In [1]: import numpy as np

In [2]: import numpy.linalg as la

In [3]: np.set_printoptions(suppress=True, linewidth=100)

In [4]: A = np.array([[3, 0, 0, 2], [0, 2, 0, 2], [-3, 1, -1, 0], [-1, -3, 1, -2]])

In [5]: A
Out[5]: 
array([[ 3,  0,  0,  2],
       [ 0,  2,  0,  2],
       [-3,  1, -1,  0],
       [-1, -3,  1, -2]])

In [6]: Y = np.array([[2, -3], [-1, 3], [-2, -2], [1, -3]])

In [7]: la.matrix_rank(np.vstack([A, Y.T]))
Out[7]: np.int64(4)

In [8]: Y.T @ A.T
Out[8]: 
array([[  8,   0,  -5,  -3],
       [-15,   0,  14,  -2]])

In [9]: P = np.triu(np.array([[1, 5, -1, 5], [-5, -4, 3, 0], [-1, 1, 4, -4], [0, -4, 0, -4]]), 1) + np.eye(4)

In [10]: Y = P @ A @ la.inv(P)

In [11]: np.round(np.poly(Y), 2)
Out[11]: array([  1.,  -2.,   1.,  -2., -16.])

In [12]: P @ A - A @ P
Out[12]: 
array([[ -2., -21.,   9., -15.],
       [ -9.,   3.,  -9.,   0.],
       [  4.,  27., -10.,  19.],
       [  0.,   5.,   8.,   9.]])

In [13]: Y
Out[13]: 
array([[   1.,  -11.,   40.,  157.],
       [  -9.,   50., -162., -601.],
       [   1.,    8.,  -28., -109.],
       [  -1.,    2.,   -6.,  -21.]])

In [14]: la.matrix_rank(Y)
Out[14]: np.int64(4)

In [15]: f, r1 = Y[1], Y[0]

In [16]: f @ f
Out[16]: np.float64(390026.0)

In [17]: p = (f @ r1) / (f @ f) * f

In [18]: la.matrix_rank(np.outer(f, r1))
Out[18]: np.int64(1)

In [19]: round(float((r1 - p) @ f), 2)
Out[19]: 0.0

In [20]: rng = np.random.default_rng(711892)

In [21]: idx = rng.permutation(4)

In [22]: Y = A[:, idx] * rng.choice([-1, 1], 4)

In [23]: Y
Out[23]: 
array([[ 0,  2,  0,  3],
       [ 0,  2,  2,  0],
       [-1,  0,  1, -3],
       [ 1, -2, -3, -1]])

In [24]: Uu, _, Vh = la.svd(A.T @ Y)

In [25]: np.round(Uu @ Vh, 2) + 0
Out[25]: 
array([[0., 0., 0., 1.],
       [0., 0., 1., 0.],
       [1., 0., 0., 0.],
       [0., 1., 0., 0.]])

In [26]: np.round(la.lstsq(A, Y)[0], 2) + 0
Out[26]: 
array([[0., 0., 0., 1.],
       [0., 0., 1., 0.],
       [1., 0., 0., 0.],
       [0., 1., 0., 0.]])

In [27]: (A - A.T) / 2
Out[27]: 
array([[ 0. ,  0. ,  1.5,  1.5],
       [ 0. ,  0. , -0.5,  2.5],
       [-1.5,  0.5,  0. , -0.5],
       [-1.5, -2.5,  0.5,  0. ]])

In [28]: data = np.load("case13.npy")

In [29]: data
Out[29]: 
array([[ 27.37, -20.86,  18.27],
       [ 26.06, -21.69,  18.75],
       [ 26.79, -22.14,  20.99],
       [ 10.15, -16.33,   3.12],
       [-12.34,  -8.42, -42.39],
       [-12.67,  -8.06, -40.89],
       [ 26.93, -20.89,  19.28],
       [  8.46, -15.15,   3.73],
       [-11.91,  -8.88, -43.75],
       [ 26.01, -20.27,  20.32],
       [-11.17,  -6.31, -43.92],
       [ 24.77, -21.49,  21.28],
       [ 25.16, -19.94,  19.36],
       [ 24.65, -19.59,  20.08],
       [-12.37,  -6.02, -41.34],
       [ 26.81, -19.96,  18.65],
       [-11.31,  -5.93, -44.  ]])

In [30]: cov = np.cov(data, rowvar=False)

In [31]: np.round(np.corrcoef(data.T), 2)
Out[31]: 
array([[ 1.  , -0.99,  0.99],
       [-0.99,  1.  , -0.99],
       [ 0.99, -0.99,  1.  ]])

In [32]: np.argsort(-data.std(axis=0).round(6), kind="stable")
Out[32]: array([2, 0, 1])

In [33]: np.round(data.std(axis=0), 2)
Out[33]: array([17.52,  6.28, 28.86])

In [34]: cov.shape
Out[34]: (3, 3)

In [35]: round(float(np.corrcoef(data[:, 1], data[:, 2])[0, 1]), 2)
Out[35]: -0.99

In [36]: np.median(data, axis=0)
Out[36]: array([ 24.65, -19.59,  18.27])

In [37]: Q, evecs = la.qr(data[:, :1])[0], la.qr(data[:, 1:])[0]

In [38]: sigma = la.svd(Q.T @ evecs, compute_uv=False)

In [39]: (sigma > 0.9).sum()
Out[39]: np.int64(1)

In [40]: sigma.round(2)
Out[40]: array([0.99])

In [41]: x = np.array([3, 2, 2])

In [42]: y = data @ x

In [43]: np.round(la.solve(data.T @ data, data.T @ y), 2)
Out[43]: array([3., 2., 2.])

In [44]: np.round(la.lstsq(data, y)[0], 2)
Out[44]: array([3., 2., 2.])

In [45]: y = y + 0.05 * rng.normal(size=17)

In [46]: y.round(2)
Out[46]: 
array([  76.96,   72.27,   77.95,    3.94, -138.59, -135.92,   77.55,    2.57, -140.99,   78.11,
       -134.03,   74.01,   74.33,   74.91, -131.81,   77.88, -133.74])

In [47]: coef, *_ = la.lstsq(data, y)

In [48]: coef.round(2)
Out[48]: array([3., 2., 2.])

In [49]: Uu, sigma, Vh = la.svd(data)

In [50]: sigma.round(2)
Out[50]: array([143.07,  76.26,   6.92])

In [51]: Y = Uu[:, :2] @ np.diag(sigma[:2]) @ Vh[:2]

In [52]: la.matrix_rank(data, rtol=0.05)
Out[52]: np.int64(2)

In [53]: la.matrix_rank(Y)
Out[53]: np.int64(2)

In [54]: np.round(la.norm(data - Y) / la.norm(data), 2)
Out[54]: np.float64(0.04)

In [55]: Y = np.array([[2, 0, 3, 1], [2, 2, 1, 0], [3, 2, 1, 0], [2, 3, 1, 0]])

In [56]: m1 = np.triu(Y, 1)

In [57]: m1
Out[57]: 
array([[0, 0, 3, 1],
       [0, 0, 1, 0],
       [0, 0, 0, 0],
       [0, 0, 0, 0]])

In [58]: ang = np.radians(45)

In [59]: Rm = np.eye(4)

In [60]: Rm[2, 2] = Rm[3, 3] = np.cos(ang)

In [61]: Rm[2, 3], Rm[3, 2] = -np.sin(ang), np.sin(ang)

In [62]: Rm.round(2)
Out[62]: 
array([[ 1.  ,  0.  ,  0.  ,  0.  ],
       [ 0.  ,  1.  ,  0.  ,  0.  ],
       [ 0.  ,  0.  ,  0.71, -0.71],
       [ 0.  ,  0.  ,  0.71,  0.71]])

In [63]: Y = m1 @ Rm.T

In [64]: Y.round(2)
Out[64]: 
array([[0.  , 0.  , 1.41, 2.83],
       [0.  , 0.  , 0.71, 0.71],
       [0.  , 0.  , 0.  , 0.  ],
       [0.  , 0.  , 0.  , 0.  ]])

In [65]: np.allclose(m1 @ m1.T, Y @ Y.T)
Out[65]: True

In [66]: F = np.load("layer18.npy")

In [67]: F
Out[67]: 
array([[ -5,   4,  -8,  -5],
       [ -9,   1,  -4,   0],
       [  4,  -4,  -4,   8],
       [-41,   8, -24,  -5]])

In [68]: np.abs(np.diag(la.qr(F)[1])) > 1e-9
Out[68]: array([ True,  True,  True, False])

In [69]: np.round(F @ la.pinv(F) @ F, 2) + 0
Out[69]: 
array([[ -5.,   4.,  -8.,  -5.],
       [ -9.,   1.,  -4.,   0.],
       [  4.,  -4.,  -4.,   8.],
       [-41.,   8., -24.,  -5.]])

In [70]: la.lstsq(F[:-1].T, F[-1])[2]
Out[70]: np.int32(3)

In [71]: Uu, sigma, Vh = la.svd(F)

In [72]: np.argmax(sigma[:-1] / (sigma[1:] + 1e-6)) + 1
Out[72]: np.int64(3)

In [73]: Y = Uu[:, :3] @ np.diag(sigma[:3]) @ Vh[:3]

In [74]: np.round(la.norm(F - Y) / la.norm(F), 2)
Out[74]: np.float64(0.0)

In [75]: ang = np.radians(45)

In [76]: Rm = np.eye(4)

In [77]: Rm[3, 3] = Rm[0, 0] = np.cos(ang)

In [78]: Rm[3, 0], Rm[0, 3] = -np.sin(ang), np.sin(ang)

In [79]: Rm.round(2)
Out[79]: 
array([[ 0.71,  0.  ,  0.  ,  0.71],
       [ 0.  ,  1.  ,  0.  ,  0.  ],
       [ 0.  ,  0.  ,  1.  ,  0.  ],
       [-0.71,  0.  ,  0.  ,  0.71]])

In [80]: Y = F @ Rm.T

In [81]: Y.round(2) + 0
Out[81]: 
array([[ -7.07,   4.  ,  -8.  ,   0.  ],
       [ -6.36,   1.  ,  -4.  ,   6.36],
       [  8.49,  -4.  ,  -4.  ,   2.83],
       [-32.53,   8.  , -24.  ,  25.46]])

In [82]: round(float(la.det(Rm)), 2), round(np.trace(Rm), 2)
Out[82]: (1.0, np.float64(3.41))

In [83]: np.allclose(la.norm(F, axis=1), la.norm(Y, axis=1))
Out[83]: True

In [84]: np.round(la.svd(F, compute_uv=False), 2) + 0, np.round(la.svd(Y, compute_uv=False), 2) + 0
Out[84]: (array([50.39, 10.37,  6.28,  0.  ]), array([50.39, 10.37,  6.28,  0.  ]))

In [85]: M = np.array([[2.0, -0.1, 0.2],
    ...:     [0.3, 1.7, -1.5],
    ...:     [-2.1, 0.7, -0.4],
    ...:     [0.0, 0.2, 0.7],
    ...:     [-0.6, -0.5, 0.6],
    ...:     [-0.5, 0.3, -0.8],
    ...:     [-1.3, -0.1, 0.3],
    ...:     [-0.4, -1.0, -0.5],
    ...:     [-1.7, -0.1, 0.6],
    ...:     [-1.7, -1.1, -1.1],
    ...:     [-1.5, -1.2, -0.9],
    ...:     [-2.2, -0.6, 1.1],
    ...:     [0.3, -0.3, -0.4],
    ...:     [-0.3, 0.0, 0.4],
    ...:     [-1.8, 1.3, 0.3],
    ...:     [-0.8, -0.6, 1.2],
    ...:     [-0.2, -3.2, 1.6],
    ...:     [0.3, -0.4, 2.3],
    ...:     [2.1, 0.1, 0.6],
    ...:     [1.7, 0.1, -1.3],
    ...:     [-0.6, 0.7, -0.5],
    ...:     [0.4, 0.4, 0.5],
    ...:     [-1.0, 0.7, -0.6],
    ...:     [1.2, -0.2, 0.6],
    ...:     [0.4, 0.6, -0.7],
    ...:     [-0.5, 0.2, 1.0],
    ...:     [1.6, 0.1, 0.5]])

In [86]: M[:, 0] = 2 * M[:, 2] + 0.3 * rng.normal(size=27)

In [87]: M.round(2)
Out[87]: 
array([[ 0.62, -0.1 ,  0.2 ],
       [-2.76,  1.7 , -1.5 ],
       [-0.65,  0.7 , -0.4 ],
       [ 1.47,  0.2 ,  0.7 ],
       [ 1.03, -0.5 ,  0.6 ],
       [-1.19,  0.3 , -0.8 ],
       [ 0.43, -0.1 ,  0.3 ],
       [-1.16, -1.  , -0.5 ],
       [ 1.03, -0.1 ,  0.6 ],
       [-2.26, -1.1 , -1.1 ],
       [-1.71, -1.2 , -0.9 ],
       [ 2.22, -0.6 ,  1.1 ],
       [-0.73, -0.3 , -0.4 ],
       [ 0.48,  0.  ,  0.4 ],
       [ 0.63,  1.3 ,  0.3 ],
       [ 2.35, -0.6 ,  1.2 ],
       [ 3.16, -3.2 ,  1.6 ],
       [ 4.48, -0.4 ,  2.3 ],
       [ 1.21,  0.1 ,  0.6 ],
       [-2.87,  0.1 , -1.3 ],
       [-0.73,  0.7 , -0.5 ],
       [ 0.91,  0.4 ,  0.5 ],
       [-1.02,  0.7 , -0.6 ],
       [ 1.07, -0.2 ,  0.6 ],
       [-1.04,  0.6 , -0.7 ],
       [ 1.93,  0.2 ,  1.  ],
       [ 0.89,  0.1 ,  0.5 ]])

In [88]: Y = np.c_[M[:, :2] @ np.array([[-1, 3], [-1, -1]]), np.array([3, 0, 2, 3, 1, 2, 2, 1, 1, 0, 1, 0, 1, 3, 0, 2, 0, 2, 3, 0, 3, 2, 1, 3, 0, 2, 1])]

In [89]: Y.round(2)
Out[89]: 
array([[-0.52,  1.95,  3.  ],
       [ 1.06, -9.97,  0.  ],
       [-0.05, -2.65,  2.  ],
       [-1.67,  4.21,  3.  ],
       [-0.53,  3.6 ,  1.  ],
       [ 0.89, -3.86,  2.  ],
       [-0.33,  1.38,  2.  ],
       [ 2.16, -2.49,  1.  ],
       [-0.93,  3.19,  1.  ],
       [ 3.36, -5.67,  0.  ],
       [ 2.91, -3.94,  1.  ],
       [-1.62,  7.25,  0.  ],
       [ 1.03, -1.89,  1.  ],
       [-0.48,  1.45,  3.  ],
       [-1.93,  0.58,  0.  ],
       [-1.75,  7.66,  2.  ],
       [ 0.04, 12.69,  0.  ],
       [-4.08, 13.84,  2.  ],
       [-1.31,  3.52,  3.  ],
       [ 2.77, -8.72,  0.  ],
       [ 0.03, -2.89,  3.  ],
       [-1.31,  2.34,  2.  ],
       [ 0.32, -3.76,  1.  ],
       [-0.87,  3.4 ,  3.  ],
       [ 0.44, -3.73,  0.  ],
       [-2.13,  5.6 ,  2.  ],
       [-0.99,  2.57,  1.  ]])

In [90]: np.round(la.norm(Y - M @ la.lstsq(M, Y)[0], axis=0), 2) + 0
Out[90]: array([0.  , 0.  , 8.82])

In [91]: la.matrix_rank(Y)
Out[91]: np.int64(3)

In [92]: np.round(la.lstsq(M, Y[:, 0])[0], 2) + 0
Out[92]: array([-1., -1.,  0.])

In [93]: la.matrix_rank(np.c_[M, Y])
Out[93]: np.int64(4)

In [94]: idx = M[:, 2] > np.median(M[:, 2])

In [95]: f = M[idx].mean(axis=0) - M[~idx].mean(axis=0)

In [96]: np.round((((M - M.mean(axis=0)) @ f > 0) == idx).mean(), 2)
Out[96]: np.float64(0.89)

In [97]: idx.astype(int)
Out[97]: array([0, 0, 0, 1, 1, 0, 0, 0, 1, 0, 0, 1, 0, 1, 0, 1, 1, 1, 1, 0, 0, 1, 0, 1, 0, 1, 1])

In [98]: f.round(2)
Out[98]: array([ 2.74, -0.52,  1.46])

In [99]: P = M @ la.solve(M.T @ M, M.T)

In [100]: round(np.trace(P), 2)
Out[100]: np.float64(3.0)

In [101]: np.round(P @ M[:, 2], 2)
Out[101]: 
array([ 0.2, -1.5, -0.4,  0.7,  0.6, -0.8,  0.3, -0.5,  0.6, -1.1, -0.9,  1.1, -0.4,  0.4,  0.3,
        1.2,  1.6,  2.3,  0.6, -1.3, -0.5,  0.5, -0.6,  0.6, -0.7,  1. ,  0.5])

In [102]: np.allclose(P @ P, P)
Out[102]: True

In [103]: rank = la.matrix_rank(F)

In [104]: rank
Out[104]: np.int64(3)

In [105]: null = la.svd(F)[2][rank:].T

In [106]: np.round(null @ null.T, 2) + 0
Out[106]: 
array([[0.  , 0.04, 0.01, 0.02],
       [0.04, 0.76, 0.1 , 0.41],
       [0.01, 0.1 , 0.01, 0.05],
       [0.02, 0.41, 0.05, 0.22]])

In [107]: la.matrix_rank(F.T @ F), la.matrix_rank(F @ F.T)
Out[107]: (np.int64(3), np.int64(3))

In [108]: np.round(F @ null, 2) + 0
Out[108]: 
array([[0.],
       [0.],
       [0.],
       [0.]])

In [109]: np.round(null[:, 0] / null[np.abs(null[:, 0]).round(6).argmax(), 0], 2)
Out[109]: array([0.05, 1.  , 0.13, 0.54])

In [110]: [int(la.matrix_rank(np.delete(F, i, axis=0))) for i in range(4)]
Out[110]: [3, 3, 2, 3]

In [111]: Y = M / la.norm(M, axis=1, keepdims=True)

In [112]: cov = Y @ Y.T

In [113]: cov[17].round(2)
Out[113]: 
array([ 0.98, -0.91, -0.79,  0.98,  0.95, -0.99,  0.98, -0.73,  1.  , -0.88, -0.81,  0.99, -0.91,
        0.97,  0.4 ,  0.99,  0.79,  1.  ,  0.99, -1.  , -0.82,  0.9 , -0.9 ,  1.  , -0.93,  0.99,
        0.98])

In [114]: K = np.loadtxt("a.csv", delimiter=",")

In [115]: K
Out[115]: 
array([[-23.46, -17.07,  -3.17],
       [  9.89,   7.45,   1.98],
       [  5.73,   5.47,  -7.32],
       [ 27.85,  19.27,   2.47],
       [ 15.59,  12.56,  -1.65],
       [-18.41, -12.49,  -7.23],
       [-19.73, -15.4 ,   0.13],
       [-14.44, -12.11,   2.34],
       [-27.44, -18.78,  -5.14],
       [ -3.41,  -5.44,   2.8 ],
       [  4.83,   2.9 ,   3.88],
       [ -8.67,  -6.92,   3.44],
       [-18.6 , -13.69,  -0.13],
       [ -6.33,  -5.21,  -2.12],
       [  7.89,   4.89,   1.82],
       [ 20.88,  14.18,   6.89],
       [ -5.13,  -3.09,  -2.78],
       [  8.24,   4.52,   3.24],
       [-23.93, -15.83,  -8.76],
       [ 10.24,   9.32,  -0.62],
       [  9.77,   6.45,  -2.1 ],
       [ -3.71,  -3.6 ,  -0.23],
       [ 17.12,  13.02,  -0.96],
       [  6.96,   4.5 ,  -2.91],
       [  1.45,   0.19,   2.41],
       [ 25.04,  19.52,  -4.19],
       [ 27.36,  24.34,  -3.52]])

In [116]: C = M[[18, 13]].astype(float)

In [117]: for _ in range(3):
     ...:     idx = la.norm(M[:, None] - C, axis=-1).argmin(axis=1)
     ...:     C = np.array([M[idx == j].mean(axis=0) for j in range(2)])
     ...: 

In [118]: idx
Out[118]: array([0, 1, 1, 0, 0, 1, 0, 1, 0, 1, 1, 0, 1, 0, 0, 0, 0, 0, 0, 1, 1, 0, 1, 0, 1, 0, 0])

In [119]: np.abs(C[1] - C[0]).argmax()
Out[119]: np.int64(0)

In [120]: np.round(C[1] - C[0], 2)
Out[120]: array([-2.96,  0.33, -1.57])

In [121]: C.round(2)
Out[121]: 
array([[ 1.49, -0.22,  0.78],
       [-1.47,  0.11, -0.79]])
